% ipython --no-banner

In [1]: import numpy as np

In [2]: np.set_printoptions(precision=2, suppress=True, linewidth=200, sign=" ")

In [3]: K = np.array([[1.0, 0.0, 0.0], [0.0, 1.0, 0.0], [0.0, 0.5, 0.5]])

In [4]: # triangular

In [5]: hat = np.triu(np.array([[-4, 1, -4], [3, 4, 3], [1, 0, 5]]), 1) + np.eye(3)

In [6]: A2 = hat @ K @ np.linalg.inv(hat)

In [7]: A2
Out[7]: 
array([[ 1. , -2. ,  8. ],
       [ 0. ,  2.5, -6. ],
       [ 0. ,  0.5, -1. ]])

In [8]: hat @ K - K @ hat
Out[8]: 
array([[ 0. , -2. ,  2. ],
       [ 0. ,  1.5, -1.5],
       [ 0. ,  0. , -1.5]])

In [9]: np.trace(A2), np.trace(K)
Out[9]: (np.float64(2.5), np.float64(2.5))

In [10]: mat = np.load("a.npy")

In [11]: mat
Out[11]: 
array([[ -6.49,   5.13,  18.21],
       [ 13.37,   6.4 , -13.42],
       [ -2.37,   9.47,  17.46],
       [  4.4 ,  -7.47, -18.02],
       [  4.15,  14.31,  13.35],
       [-11.26, -16.07,  -3.87],
       [-14.3 , -12.38,   6.5 ],
       [-11.76,  -2.71,  15.95],
       [ -0.18,  11.36,  16.46],
       [ -3.15,   8.73,  17.72],
       [-10.74, -16.15,  -4.86],
       [ 11.62,  15.97,   3.12],
       [ -8.43, -16.  ,  -8.54],
       [ 13.87,  13.98,  -3.5 ],
       [  8.19,  -2.97, -18.  ],
       [ 10.48,   0.44, -17.03],
       [-14.33, -12.08,   6.97],
       [ -0.66,  10.98,  16.71],
       [  0.64,  12.01,  15.98],
       [  3.73,  -8.15, -17.88]])

In [12]: U, sigma, VT = np.linalg.svd(mat)

In [13]: V = VT[:(sigma > 1e-8).sum()]

In [14]: rng = np.random.default_rng(24583)

In [15]: x0 = mat[12] + 3 * mat[4] + rng.integers(2) * np.eye(3)[0]

In [16]: x0
Out[16]: array([  4.01,  26.92,  31.5 ])

In [17]: np.diag(V.T @ V)
Out[17]: array([ 0.52,  0.66,  0.83])

In [18]: np.linalg.matrix_rank(np.vstack([mat, x0]))
Out[18]: np.int64(2)

In [19]: round(np.linalg.norm(x0 - V.T @ V @ x0), 2)
Out[19]: np.float64(0.0)

In [20]: V.T @ V
Out[20]: 
array([[ 0.52,  0.41, -0.29],
       [ 0.41,  0.66,  0.24],
       [-0.29,  0.24,  0.83]])

In [21]: U, sigma, VT = np.linalg.svd(mat)

In [22]: sigma.round(2) + 0
Out[22]: array([ 69.41,  56.41,   0.  ])

In [23]: A2 = U[:, :2] @ np.diag(sigma[:2]) @ VT[:2]

In [24]: np.linalg.matrix_rank(A2)
Out[24]: np.int64(2)

In [25]: mat[20]
Traceback (most recent call last):
  Cell In[25], line 1
    mat[20]
IndexError: index 20 is out of bounds for axis 0 with size 20


In [26]: mat.shape
Out[26]: (20, 3)

In [27]: np.count_nonzero(mat)
Out[27]: np.int64(60)

In [28]: round(np.linalg.norm(mat), 2)
Out[28]: np.float64(89.44)

In [29]: m1 = np.loadtxt("test1.csv", delimiter=",")

In [30]: m1
Out[30]: 
array([[ 0.21, -0.56, -0.56, -0.56],
       [-0.56,  0.6 , -0.4 , -0.4 ],
       [-0.56, -0.4 ,  0.6 , -0.4 ],
       [-0.56, -0.4 , -0.4 ,  0.6 ]])

In [31]: np.round(np.poly(m1), 2) + 0
Out[31]: array([ 1., -2.,  0.,  2., -1.])

In [32]: np.linalg.eigvals(m1)
Out[32]: array([ 1.+0.j, -1.+0.j,  1.+0.j,  1.-0.j])

In [33]: z = rng.permutation(4)

In [34]: A2 = m1[:, z] * rng.choice([-1, 1], 4)

In [35]: A2
Out[35]: 
array([[-0.56,  0.56,  0.21, -0.56],
       [-0.4 , -0.6 , -0.56, -0.4 ],
       [ 0.6 ,  0.4 , -0.56, -0.4 ],
       [-0.4 ,  0.4 , -0.56,  0.6 ]])

In [36]: U, _, VT = np.linalg.svd(m1.T @ A2)

In [37]: np.round(U @ VT, 2) + 0
Out[37]: 
array([[ 0.,  0.,  1.,  0.],
       [ 0., -1.,  0.,  0.],
       [ 1.,  0.,  0.,  0.],
       [ 0.,  0.,  0.,  1.]])

In [38]: z
Out[38]: array([ 2,  1,  0,  3])

In [39]: round(np.linalg.norm(m1) ** 2 / np.linalg.norm(m1, 2) ** 2, 2)
Out[39]: np.float64(4.0)

In [40]: round(np.linalg.norm(m1, "nuc"), 2)
Out[40]: np.float64(4.0)

In [41]: x0 = np.array([0, 2, 1, 0])

In [42]: rhs = m1 @ x0

In [43]: rhs
Out[43]: array([-1.69,  0.79, -0.21, -1.21])

In [44]: np.round(np.linalg.solve(m1.T, m1[2]), 2) + 0
Out[44]: array([ 0.,  0.,  1.,  0.])

In [45]: np.round(np.linalg.solve(m1, rhs + m1[:, 1]), 2) + 0
Out[45]: array([ 0.,  3.,  1.,  0.])

In [46]: arr = np.load("dump.npy")

In [47]: arr
Out[47]: 
array([[-4,  0,  0,  0],
       [ 0,  1,  0,  0],
       [ 0,  0,  0,  0],
       [ 0,  0,  0,  0]])

In [48]: evals, V = np.linalg.eigh(arr)

In [49]: x0 = np.array([3, 2, 1, 0])

In [50]: (np.sign(V[:, -1].round(6)) == np.sign(V[0, -1].round(6))).astype(int)
Out[50]: array([ 1,  0,  1,  1])

In [51]: np.linalg.eigvalsh(arr[1:, 1:])
Out[51]: array([ 0.,  0.,  1.])

In [52]: x0 @ arr @ x0
Out[52]: np.int64(-32)

In [53]: V * np.maximum(evals, 0) @ V.T
Out[53]: 
array([[ 0.,  0.,  0.,  0.],
       [ 0.,  1.,  0.,  0.],
       [ 0.,  0.,  0.,  0.],
       [ 0.,  0.,  0.,  0.]])

In [54]: round(float(x0 @ arr @ x0 / (x0 @ x0)), 2), evals[0], evals[-1]
Out[54]: (-2.29, np.float64(-4.0), np.float64(1.0))
